% ipython --no-banner

In [1]: import numpy as np

In [2]: np.set_printoptions(suppress=True, linewidth=200)

In [3]: data = np.load("a.npy")

In [4]: print(data.round(2))
[[0.15 0.02 0.2  0.17 0.04 0.04 0.17 0.2 ]
 [0.11 0.05 0.24 0.   0.21 0.13 0.03 0.24]
 [0.13 0.13 0.13 0.04 0.22 0.09 0.22 0.04]
 [0.19 0.02 0.07 0.02 0.17 0.19 0.19 0.14]
 [0.16 0.08 0.05 0.05 0.24 0.21 0.21 0.  ]
 [0.03 0.15 0.18 0.21 0.18 0.12 0.   0.12]
 [0.15 0.06 0.11 0.17 0.19 0.19 0.09 0.04]
 [0.17 0.13 0.11 0.11 0.11 0.17 0.04 0.15]]

In [5]: U, sv, Vt = np.linalg.svd(data, full_matrices=False)

In [6]: print(U.shape, sv.shape, Vt.shape)
(8, 8) (8,) (8, 8)

In [7]: print(np.abs(U[:, 0]).round(6).argmax())
4

In [8]: print(np.allclose(U * sv @ Vt, data))
True

In [9]: rng = np.random.default_rng(719)

In [10]: F = rng.normal(size=(20, 6))

In [11]: F = 10 * F / np.linalg.norm(F, axis=1, keepdims=True)

In [12]: print(F.round(2))
[[ 6.91  1.99  1.92 -1.19 -1.34 -6.44]
 [-6.77  5.11 -0.5  -2.29  3.55 -3.16]
 [-1.18 -5.35  1.55  3.85  6.73  2.74]
 [ 3.34 -1.62  6.07  4.71 -4.78  2.1 ]
 [-1.86  6.54  2.85 -4.23 -5.16  1.09]
 [-2.71 -6.57 -6.46  0.46  2.76 -0.04]
 [-3.66 -3.41 -2.04  8.02 -0.99 -2.33]
 [-1.84  5.56 -7.65 -0.68 -2.46  0.81]
 [ 0.31 -7.25  1.9  -3.26  5.35 -2.11]
 [-0.33 -3.95 -4.76  5.98  0.12  5.07]
 [ 2.91  1.64  9.24  1.48  1.08  0.35]
 [-8.11 -0.1  -0.32 -1.39 -5.5  -1.42]
 [ 4.41  7.45  1.75  0.52  4.35  1.66]
 [-6.78  1.29  3.63 -3.92 -1.59 -4.61]
 [ 0.22  6.42  3.07 -5.39 -0.64 -4.45]
 [-5.04 -2.18 -0.74  7.35  2.24  3.21]
 [ 3.84  4.84  2.04 -3.8   3.45 -5.59]
 [-3.91 -2.57 -4.15 -7.78  0.32 -0.58]
 [-3.65  2.82 -7.59 -2.69 -3.56  1.07]
 [-5.9   0.25  3.74 -7.03  0.59  1.19]]

In [13]: dist = np.linalg.norm(F[:, None] - F[None], axis=-1)

In [14]: print(dist.mean(axis=1).argmax())
3

In [15]: print(np.linalg.matrix_rank(dist ** 2))
7

In [16]: print(np.round(np.linalg.norm(F, axis=1), 2))
[10. 10. 10. 10. 10. 10. 10. 10. 10. 10. 10. 10. 10. 10. 10. 10. 10. 10. 10. 10.]

In [17]: print(dist[:5, :5].round(2))
[[ 0.   15.44 17.15 12.75 13.37]
 [15.44  0.   15.08 18.35 11.62]
 [17.15 15.08  0.   13.72 18.78]
 [12.75 18.35 13.72  0.   13.6 ]
 [13.37 11.62 18.78 13.6   0.  ]]

In [18]: print(dist[2].round(6).argsort(kind="stable")[:4])
[ 2 15  8  9]

In [19]: E = np.tril(np.array([[-1, 0, -2, 1, 1, 1],
    ...:     [2, 1, 1, 2, -1, -1],
    ...:     [1, -2, 2, 0, 1, 1],
    ...:     [2, 2, -1, -2, 2, 2],
    ...:     [1, 0, -2, -2, 0, 1],
    ...:     [-2, 0, 1, -2, -1, 1]]), -1) + np.eye(6, dtype=int)

In [20]: print(E)
[[ 1  0  0  0  0  0]
 [ 2  1  0  0  0  0]
 [ 1 -2  1  0  0  0]
 [ 2  2 -1  1  0  0]
 [ 1  0 -2 -2  1  0]
 [-2  0  1 -2 -1  1]]

In [21]: W = np.array([[1, 3, 1, 3, 3],
    ...:     [0, 2, 2, 3, 3],
    ...:     [1, 2, 0, 1, 1],
    ...:     [2, 2, 2, 2, 1],
    ...:     [2, 3, 1, 3, 0],
    ...:     [3, 3, 3, 2, 2]])

In [22]: b = np.array([2, 2, 3, 3, 0])

In [23]: hid = np.maximum(E @ W + b, 0)

In [24]: print((hid > 0).astype(int))
[[1 1 1 1 1]
 [1 1 1 1 1]
 [1 1 0 1 0]
 [1 1 1 1 1]
 [0 0 1 1 0]
 [0 0 0 0 0]]

In [25]: print(np.round((hid > 0).mean(axis=0), 2))
[0.67 0.67 0.67 0.83 0.5 ]

In [26]: print(np.linalg.matrix_rank(hid))
5

In [27]: print(hid)
[[ 3  5  4  6  3]
 [ 4 10  7 12  9]
 [ 4  3  0  1  0]
 [ 5 12 11 16 12]
 [ 0  0  1  3  0]
 [ 0  0  0  0  0]]

In [28]: W2 = np.array([[1, 2], [1, 2], [2, 1], [2, 0], [2, 0]])

In [29]: print(W @ W2)
[[18  9]
 [18  6]
 [ 7  6]
 [14 10]
 [13 11]
 [20 15]]

In [30]: print(hid @ W2)
[[34 20]
 [70 35]
 [ 9 14]
 [95 45]
 [ 8  1]
 [ 0  0]]

In [31]: print((hid @ W2).round(6).argmax(axis=1))
[0 0 1 0 0 0]

In [32]: idx = rng.permutation(6)

In [33]: print(idx)
[5 3 4 0 2 1]

In [34]: B = E[idx][:, idx]

In [35]: print(B)
[[ 1 -2 -1 -2  1  0]
 [ 0  1  0  2 -1  2]
 [ 0 -2  1  1 -2  0]
 [ 0  0  0  1  0  0]
 [ 0  0  0  1  1 -2]
 [ 0  0  0  2  0  1]]

In [36]: print(np.diag(B))
[1 1 1 1 1 1]

In [37]: print(np.round(np.sort(np.abs(np.linalg.eigvals(B))), 2))
[1. 1. 1. 1. 1. 1.]

In [38]: M = np.array([[0, 2, 2], [2, 2, 1], [0, 3, 0]])

In [39]: print(np.kron(np.eye(2, dtype=int), M))
[[0 2 2 0 0 0]
 [2 2 1 0 0 0]
 [0 3 0 0 0 0]
 [0 0 0 0 2 2]
 [0 0 0 2 2 1]
 [0 0 0 0 3 0]]

In [40]: print(np.einsum("ii->", M))
2

In [41]: print(np.round(np.linalg.eigvals(M).sum().real, 2))
2.0

In [42]: proj = np.triu(np.array([[2, -1, -1], [-1, 2, 0], [-2, 2, -1]]), 1) + np.eye(3)

In [43]: B = proj @ M @ np.linalg.inv(proj)

In [44]: print(proj @ M - M @ proj)
[[-2. -5. -1.]
 [ 0.  2.  2.]
 [ 0.  0.  0.]]

In [45]: print(B)
[[-2. -5. -1.]
 [ 2.  4.  3.]
 [ 0.  3.  0.]]

In [46]: def softmax(z):
    ...:     e = np.exp(z - z.max(axis=-1, keepdims=True))
    ...:     return e / e.sum(axis=-1, keepdims=True)
    ...: 

In [47]: print(np.round(softmax(10 * M[0]), 2) + 0)
[0.  0.5 0.5]

In [48]: print(np.round(softmax(M[0] + -2), 2))
[0.06 0.47 0.47]

In [49]: S = M @ M.T / np.sqrt(3)

In [50]: print(np.round(softmax(S)[0] @ M, 2))
[0.39 2.19 1.42]

In [51]: print(np.round(softmax(S + np.triu(np.full(S.shape, -np.inf), 1)), 2))
[[1.   0.   0.  ]
 [0.15 0.85 0.  ]
 [0.13 0.13 0.74]]

In [52]: print(np.round(softmax(S), 2))
[[0.61 0.19 0.19]
 [0.13 0.74 0.13]
 [0.13 0.13 0.74]]

In [53]: print(M @ M)
[[ 4 10  2]
 [ 4 11  6]
 [ 6  6  3]]

In [54]: print((M - M.T) / 2)
[[ 0.  0.  1.]
 [ 0.  0. -1.]
 [-1.  1.  0.]]

In [55]: print((M + M.T) / 2)
[[0. 2. 1.]
 [2. 2. 2.]
 [1. 2. 0.]]

In [56]: print(np.allclose(M @ M.T, M.T @ M))
False

In [57]: print(np.round(np.linalg.det(M), 2))
12.0

In [58]: assert M == M.T
Traceback (most recent call last):
  Cell In[58], line 1
    assert M == M.T
ValueError: The truth value of an array with more than one element is ambiguous. Use a.any() or a.all()


In [59]: B = np.array([[1, -2], [3, -3]])

In [60]: W2 = np.kron(B, M)

In [61]: print(np.linalg.matrix_rank(W2))
6

In [62]: B = np.array([[0]])

In [63]: W2 = np.array([[1, 2, 2], [2, 1, 2], [0, 2, 1]])

In [64]: K = np.block([[B, np.zeros((1, 3))], [np.zeros((3, 1)), W2]])

In [65]: print(K)
[[0. 0. 0. 0.]
 [0. 1. 2. 2.]
 [0. 2. 1. 2.]
 [0. 0. 2. 1.]]

In [66]: print((np.linalg.matrix_power((K != 0) + (K.T != 0) + np.eye(4), 4) > 0).astype(int))
[[1 0 0 0]
 [0 1 1 1]
 [0 1 1 1]
 [0 1 1 1]]

In [67]: print((K != 0).astype(int))
[[0 0 0 0]
 [0 1 1 1]
 [0 1 1 1]
 [0 0 1 1]]

In [68]: print(np.round(np.linalg.det(K), 2))
0.0

In [69]: print(K @ K)
[[0. 0. 0. 0.]
 [0. 5. 8. 8.]
 [0. 4. 9. 8.]
 [0. 4. 4. 5.]]

In [70]: m1 = np.load("w.npy")

In [71]: print(m1)
[[25.37 33.93 40.88 39.99 11.11]
 [24.45 36.45 39.07 38.65 12.02]
 [25.4  33.82 38.33 38.14 10.38]
 [25.06 35.55 40.37 38.86 11.18]
 [24.24 34.66 40.7  39.98  9.19]
 [24.39 35.09 40.17 40.05 10.84]
 [26.77 34.85 39.95 40.79  9.13]
 [24.36 35.99 40.8  40.39  9.28]
 [26.9  32.78 40.08 40.65 11.91]
 [25.11 36.54 38.27 40.14  9.71]
 [24.83 34.02 41.93 39.18  9.14]
 [24.97 36.32 39.28 39.09  6.64]
 [24.43 34.29 41.12 41.3   9.95]
 [25.82 35.19 40.54 40.46  9.77]
 [24.23 34.65 40.12 39.23 11.42]
 [26.59 35.77 38.82 37.74 10.38]
 [24.24 33.13 39.54 38.02 11.47]]

In [72]: f = np.array([-3, 0, 0])

In [73]: print(np.round(np.convolve(m1[13], f), 2))
[ -77.46 -105.57 -121.62 -121.38  -29.31    0.      0.  ]

In [74]: print(np.round(np.polyval(f, m1[13]), 2))
[-2000.02 -3715.01 -4930.47 -4911.03  -286.36]

In [75]: f = np.array([4, 2, 2, 1, 5, 1, 3, 5])

In [76]: B = data + np.outer(f, np.eye(8)[6])

In [77]: print(np.linalg.matrix_rank(np.linalg.inv(B) - np.linalg.inv(data), tol=1e-8))
1

In [78]: x0 = np.array([1, 4, 2, -7, -2])

In [79]: y = m1 @ x0

In [80]: print(np.round(np.linalg.lstsq(m1, y)[0], 2))
[ 1.  4.  2. -7. -2.]

In [81]: try:
    ...:     np.linalg.solve(m1, y)
    ...: except np.linalg.LinAlgError as e:
    ...:     print("failed:", e)
    ...: 
failed: Last 2 dimensions of the array must be square

In [82]: print(np.round(np.linalg.solve(m1.T @ m1, m1.T @ y), 2))
[ 1.  4.  2. -7. -2.]

In [83]: y = y + 0.05 * rng.normal(size=17)

In [84]: print(y.round(2))
[-59.32 -46.16 -50.36 -46.44 -53.98 -56.96 -57.74 -51.38 -70.12 -52.57 -47.82 -38.07 -65.19 -55.16 -54.37 -37.64 -53.21]

In [85]: b, *_ = np.linalg.lstsq(m1, y)

In [86]: print(np.round(m1.T @ (y - m1 @ b), 2) + 0)
[0. 0. 0. 0. 0.]

In [87]: print([round(float(np.linalg.norm(np.linalg.solve(m1.T @ m1 + lam * np.eye(5), m1.T @ y))), 2) for lam in (0, 1, 10, 100)])
[8.59, 7.81, 4.71, 1.4]

In [88]: B = m1 / np.sqrt((m1 ** 2).mean(axis=1, keepdims=True))

In [89]: print(B[1].round(2))
[0.77 1.14 1.22 1.21 0.38]

In [90]: print(np.round(np.linalg.norm(B, axis=1), 2))
[2.24 2.24 2.24 2.24 2.24 2.24 2.24 2.24 2.24 2.24 2.24 2.24 2.24 2.24 2.24 2.24 2.24]

In [91]: print(np.linalg.matrix_rank(B) == np.linalg.matrix_rank(m1))
True

In [92]: feats = np.load("test1.npy")

In [93]: print(feats)
[[-0.93  0.58 -0.89  0.22]
 [-0.8   0.46 -0.73  0.23]
 [ 1.   -0.88  0.99 -0.42]
 [ 0.68 -0.56  0.62 -0.47]
 [ 0.98 -0.85  0.96 -0.62]
 [ 0.97 -0.83  0.95 -0.64]
 [-0.96  0.75 -0.93  0.49]
 [ 0.66 -0.2   0.58  0.04]
 [ 0.78 -0.59  0.72 -0.45]
 [-1.    0.95 -0.99  0.82]
 [ 0.96 -0.81  0.93 -0.6 ]
 [-0.31  0.14 -0.26  0.06]
 [ 0.04  0.31  0.    0.4 ]
 [-0.63  0.59 -0.58  0.53]
 [ 0.8  -0.2   0.72  0.15]
 [ 0.89 -0.66  0.83 -0.46]
 [ 0.95 -0.63  0.91 -0.26]
 [ 0.35 -0.62  0.35 -0.65]
 [-0.94  0.74 -0.9   0.51]
 [-0.84  0.41 -0.77  0.11]
 [-0.99  0.59 -0.97 -0.07]
 [ 0.02 -0.41  0.06 -0.5 ]
 [ 0.86  0.33  0.76  0.72]
 [-0.95  0.78 -0.92  0.57]
 [ 0.33 -0.27  0.29 -0.23]]

In [94]: dist = np.linalg.norm(feats[:, None] - feats[None], axis=-1)

In [95]: print(dist[:5, :5].round(2))
[[0.   0.24 3.13 2.58 3.13]
 [0.24 0.   2.9  2.35 2.91]
 [3.13 2.9  0.   0.59 0.21]
 [2.58 2.35 0.59 0.   0.56]
 [3.13 2.91 0.21 0.56 0.  ]]

In [96]: print((dist + 1e9 * np.eye(25)).round(6).argmin(axis=1))
[ 1 19  4  8  5  4 18 14  3 23  5 12 11  1  7  8 15  3  6  1  0 24 14 18 21]

In [97]: print(np.flatnonzero(dist[2] < dist.mean() / 2))
[ 2  3  4  5  8 10 15 16]

In [98]: C2 = np.cov(feats, rowvar=False)

In [99]: print(C2.shape)
(4, 4)

In [100]: print(round(float(np.corrcoef(feats[:, 3], feats[:, 0])[0, 1]), 2))
-0.66

In [101]: print(np.round(np.corrcoef(feats.T), 2))
[[ 1.   -0.9   1.   -0.66]
 [-0.9   1.   -0.91  0.91]
 [ 1.   -0.91  1.   -0.68]
 [-0.66  0.91 -0.68  1.  ]]

In [102]: print(np.round(feats.std(axis=0), 2))
[0.8  0.61 0.76 0.46]

In [103]: print(np.round(np.polyfit(feats[:, 3], feats[:, 0], 1), 2))
[-1.14  0.05]

In [104]: print(np.round(np.linalg.eigvalsh(C2)[::-1], 2) + 0)
[1.72 0.15 0.   0.  ]

In [105]: print(np.median(feats, axis=0))
[ 0.33 -0.2   0.29  0.04]
